% python3 -q
>>> import numpy as np
>>> from numpy import linalg as LA
>>> np.set_printoptions(precision=3, suppress=True, linewidth=100, legacy="1.25")
>>> rd = lambda a: np.round(a, 3) + 0
>>> m1 = np.load("test10.npy")
>>> m1
array([[2, 2, 2, 2],
       [2, 1, 2, 1],
       [2, 2, 2, 2],
       [2, 1, 2, 1]])
>>> np.allclose(m1[:-1].T @ LA.lstsq(m1[:-1].T, m1[-1])[0], m1[-1])
True
>>> rd(np.trace(LA.pinv(m1) @ m1))
2.0
>>> np.unique(m1.round(6), axis=0).shape
(2, 4)
>>> LA.lstsq(m1[:-1].T, m1[-1])[2]
2
>>> w, V = LA.eigh(m1)
>>> vec = np.array([-2, -2, -1, 3])
>>> (np.sign(V[:, -1].round(6)) == np.sign(V[0, -1].round(6))).astype(int)
array([1, 1, 1, 1])
>>> X = np.loadtxt("block9.csv", delimiter=",")
>>> rd(X)
array([[ -0.544,  12.066,  15.941],
       [ 19.353,   4.556,  -2.168],
       [  1.547,  12.455,  15.572],
       [ 19.143,   5.772,  -0.496],
       [-19.345,  -4.648,   2.044],
       [ -4.589, -12.762, -14.7  ],
       [  3.527, -11.264, -16.146],
       [ 16.424,  -3.145, -10.971],
       [ 17.   ,   9.286,   4.978],
       [ -4.877, -12.775, -14.595],
       [  5.928, -10.398, -16.023],
       [  7.388,  -9.767, -15.812],
       [-12.339, -11.888, -10.317],
       [ 14.319,  11.103,   8.466],
       [ 18.986,   6.284,   0.236],
       [-10.747,   7.963,  14.869],
       [-19.134,  -5.804,   0.451],
       [-14.24 ,   5.382,  12.971]])
>>> # rank 2
>>> np.abs(np.diag(LA.qr(X)[1])) > 1e-9
array([ True,  True, False])
>>> rd(np.trace(LA.pinv(X) @ X))
2.0
>>> LA.lstsq(X[:-1].T, X[-1])[2]
2
>>> np.allclose(X[:-1].T @ LA.lstsq(X[:-1].T, X[-1])[0], X[-1])
True
>>> LA.cond(X) > 100
True
>>> rd(LA.norm(X, 2) / LA.norm(X))
0.727
>>> [round(float(x), 3) for x in LA.svd(X, compute_uv=False)[:3]]
[61.72, 58.229, 0.0]
>>> LA.matrix_rank(X, rtol=0.1)
2
>>> np.argsort(-LA.norm(X, axis=0).round(6), kind="stable")[:3]
array([0, 2, 1])
>>> Uu, s, VT = LA.svd(X)
>>> V = VT[:(s > 1e-8).sum()]
>>> rng = np.random.default_rng(69)
>>> vec = X[14] + 4 * X[16] + rng.integers(2) * np.eye(3)[0]
>>> rd(vec)
array([-57.551, -16.931,   2.041])
>>> LA.matrix_rank(np.vstack([X, vec]))
2
>>> np.allclose(V.T @ V @ vec, vec)
True
>>> rd(LA.norm(vec - V.T @ V @ vec))
0.0
>>> rd(V.T @ V)
array([[ 0.939,  0.19 , -0.146],
       [ 0.19 ,  0.409,  0.454],
       [-0.146,  0.454,  0.652]])
>>> r0 = np.array([0, 2, 2])
>>> rd(np.correlate(X[15], X[14], "full"))
array([  -2.538,  -65.654, -150.497,  244.615,  282.3  ])
>>> rd(np.polyval(r0, X[15]))
array([-19.495,  17.926,  31.738])
>>> rd(np.convolve(X[15], r0))
array([  0.   , -21.495,  -5.569,  45.664,  29.738])
>>> K = np.array([[-1, -2, -2], [-2, 1, 2], [-2, -2, -2]])
>>> w, V = LA.eig(K)
>>> rd(np.sort(LA.eigvals(K.T)))
array([-3.323, -0.358,  1.681])
>>> rd(np.sort(LA.eigvals(LA.inv(K))))
array([-2.794, -0.301,  0.595])
>>> rd(K @ V[:, 0] - w[0] * V[:, 0])
array([0., 0., 0.])
>>> M2 = K / LA.norm(K, axis=1, keepdims=True)
>>> G = M2 @ M2.T
>>> rd(G[1])
array([-0.444,  1.   , -0.192])
>>> J = np.load("a.npy")
>>> J
array([[4, 3, 0],
       [3, 4, 3],
       [0, 3, 4]])
>>> M2 = np.array([[0, -1], [2, 0], [4, -4]])
>>> LA.matrix_rank(np.vstack([J, M2.T]))
3
>>> np.vstack([J, M2.T]).shape
(5, 3)
>>> np.einsum("ij->j", J)
array([ 7, 10,  7])
>>> G = J.T @ J
>>> np.trace(G), (J ** 2).sum()
(84, 84)
>>> np.diag(G)
array([25, 34, 25])
>>> LA.matrix_rank(G)
3
